% ipython --no-banner

In [1]: import numpy as np

In [2]: import numpy.linalg as la

In [3]: np.set_printoptions(precision=2, suppress=True, linewidth=160)

In [4]: tidy = lambda a: np.round(a, 2) + 0

In [5]: E = np.arange(18).reshape(6, 3) + -2

In [6]: print(E)
[[-2 -1  0]
 [ 1  2  3]
 [ 4  5  6]
 [ 7  8  9]
 [10 11 12]
 [13 14 15]]

In [7]: blk = np.stack([E, 5 * E, E[::-1]])

In [8]: np.einsum("bij,cij->bc", blk, blk)
Out[8]: 
array([[ 1245,  6225,   300],
       [ 6225, 31125,  1500],
       [  300,  1500,  1245]])

In [9]: la.matrix_rank(blk.reshape(3, -1))
Out[9]: np.int64(2)

In [10]: blk.sum(axis=0)
Out[10]: 
array([[ 1,  8, 15],
       [16, 23, 30],
       [31, 38, 45],
       [46, 53, 60],
       [61, 68, 75],
       [76, 83, 90]])

In [11]: (blk @ E.T).shape
Out[11]: (3, 6, 6)

In [12]: rk = la.matrix_rank(E)

In [13]: print(rk)
2

In [14]: null = la.svd(E)[2][rk:].T

In [15]: tidy(null[:, 0] / null[np.abs(null[:, 0]).round(6).argmax(), 0])
Out[15]: array([-0.5,  1. , -0.5])

In [16]: print([int(la.matrix_rank(E[:i])) for i in range(1, len(E) + 1)])
[1, 2, 2, 2, 2, 2]

In [17]: [int(la.matrix_rank(E[:, :j + 1])) for j in range(3)]
Out[17]: [1, 2, 2]

In [18]: Y = np.array([[1, 2, 0], [0, 2, 1], [2, 1, 3]])

In [19]: la.matrix_rank(np.vstack([E, Y.T]))
Out[19]: np.int64(3)

In [20]: np.vstack([E, Y.T]).shape
Out[20]: (9, 3)

In [21]: print(E @ Y)
[[-2 -6 -1]
 [ 7  9 11]
 [16 24 23]
 [25 39 35]
 [34 54 47]
 [43 69 59]]

In [22]: np.einsum("ij->j", E)
Out[22]: array([33, 39, 45])

In [23]: np.einsum("ij,ij->i", E, E)
Out[23]: array([  5,  14,  77, 194, 365, 590])

In [24]: np.einsum("ik,kj->ij", E, Y)
Out[24]: 
array([[-2, -6, -1],
       [ 7,  9, 11],
       [16, 24, 23],
       [25, 39, 35],
       [34, 54, 47],
       [43, 69, 59]])

In [25]: print(la.matrix_rank(E @ Y))
2

In [26]: print(np.unique(E.round(6), axis=0).shape)
(6, 3)

In [27]: la.lstsq(E[:-1].T, E[-1])[2]
Out[27]: np.int32(2)

In [28]: x0 = np.array([0, 6, 4])

In [29]: E @ x0
Out[29]: array([ -6,  24,  54,  84, 114, 144])

In [30]: (E * x0).sum(axis=1)
Out[30]: array([ -6,  24,  54,  84, 114, 144])

In [31]: (E @ x0).argmax()
Out[31]: np.int64(5)

In [32]: la.norm(E @ x0) <= la.norm(E, 2) * la.norm(x0) + 1e-9
Out[32]: np.True_

In [33]: E @ np.eye(3)[1]
Out[33]: array([-1.,  2.,  5.,  8., 11., 14.])

In [34]: np.einsum("ij,j->i", E, x0)
Out[34]: array([ -6,  24,  54,  84, 114, 144])

In [35]: E @ np.ones(3)
Out[35]: array([-3.,  6., 15., 24., 33., 42.])

In [36]: C = np.array([[-1.8, 1.7, -1.2, -0.3, 0.5, 2.2], [-0.7, 0.3, 1.0, -0.9, 0.0, 0.5]])

In [37]: rng = np.random.default_rng(61)

In [38]: arr = np.array([[1, 1],
    ...:     [2, 0],
    ...:     [0, 1],
    ...:     [2, 0],
    ...:     [1, 1],
    ...:     [0, 0],
    ...:     [0, 2],
    ...:     [1, 1],
    ...:     [0, 0],
    ...:     [1, 0],
    ...:     [0, 0],
    ...:     [1, 1],
    ...:     [0, 0],
    ...:     [1, 2],
    ...:     [2, 1],
    ...:     [0, 2],
    ...:     [0, 0],
    ...:     [1, 1],
    ...:     [0, 2],
    ...:     [0, 0],
    ...:     [1, 2],
    ...:     [1, 2],
    ...:     [2, 2],
    ...:     [0, 0],
    ...:     [0, 0],
    ...:     [1, 1],
    ...:     [2, 0],
    ...:     [2, 2],
    ...:     [2, 2],
    ...:     [0, 0],
    ...:     [0, 1],
    ...:     [0, 0],
    ...:     [2, 0]]) @ C + 0.05 * rng.normal(size=(33, 6))

In [39]: tidy(arr)
Out[39]: 
array([[-2.53,  1.95, -0.15, -1.26,  0.41,  2.73],
       [-3.56,  3.35, -2.43, -0.46,  0.95,  4.37],
       [-0.64,  0.34,  1.08, -0.86, -0.02,  0.51],
       [-3.63,  3.44, -2.37, -0.66,  1.02,  4.36],
       [-2.5 ,  1.98, -0.19, -1.33,  0.52,  2.63],
       [ 0.06, -0.06, -0.03, -0.04,  0.01,  0.05],
       [-1.39,  0.6 ,  2.01, -1.81,  0.  ,  0.96],
       [-2.51,  2.07, -0.14, -1.29,  0.49,  2.71],
       [-0.03, -0.03,  0.  ,  0.05,  0.05,  0.  ],
       [-1.76,  1.7 , -1.18, -0.31,  0.42,  2.17],
       [ 0.02,  0.06,  0.02,  0.11,  0.05,  0.  ],
       [-2.52,  2.12, -0.21, -1.26,  0.52,  2.67],
       [ 0.03, -0.08,  0.05,  0.05, -0.02, -0.05],
       [-3.19,  2.36,  0.77, -2.11,  0.56,  3.23],
       [-4.31,  3.72, -1.39, -1.52,  0.99,  4.77],
       [-1.39,  0.64,  2.03, -1.82,  0.08,  1.07],
       [-0.04,  0.  , -0.02, -0.04,  0.05,  0.05],
       [-2.53,  1.99, -0.18, -1.21,  0.55,  2.72],
       [-1.38,  0.52,  2.06, -1.91,  0.  ,  1.06],
       [ 0.01, -0.04, -0.02, -0.06,  0.06,  0.02],
       [-3.25,  2.39,  0.77, -2.08,  0.41,  3.2 ],
       [-3.17,  2.31,  0.76, -2.05,  0.45,  3.27],
       [-5.01,  4.  , -0.38, -2.38,  1.1 ,  5.41],
       [-0.08,  0.02, -0.05, -0.02, -0.02,  0.  ],
       [ 0.06,  0.  , -0.02, -0.04, -0.04, -0.02],
       [-2.49,  2.  , -0.16, -1.31,  0.54,  2.73],
       [-3.72,  3.46, -2.4 , -0.67,  1.02,  4.34],
       [-5.01,  4.03, -0.34, -2.35,  0.99,  5.29],
       [-5.04,  4.01, -0.36, -2.39,  0.95,  5.38],
       [-0.06,  0.  , -0.09, -0.01,  0.04, -0.06],
       [-0.64,  0.17,  1.03, -0.96, -0.02,  0.51],
       [ 0.03, -0.09,  0.01, -0.09,  0.01, -0.02],
       [-3.58,  3.35, -2.42, -0.66,  1.  ,  4.44]])

In [40]: C = arr[[8, 16]].astype(float)

In [41]: for _ in range(4):
    ...:     labels = la.norm(arr[:, None] - C, axis=-1).argmin(axis=1)
    ...:     C = np.array([arr[labels == j].mean(axis=0) for j in range(2)])
    ...: 

In [42]: labels
Out[42]: array([1, 1, 0, 1, 1, 0, 0, 1, 0, 1, 0, 1, 0, 1, 1, 0, 0, 1, 0, 0, 1, 1, 1, 0, 0, 1, 1, 1, 1, 0, 0, 0, 1])

In [43]: tidy(C[1] - C[0])
Out[43]: array([-2.99,  2.65, -1.2 , -0.91,  0.7 ,  3.42])
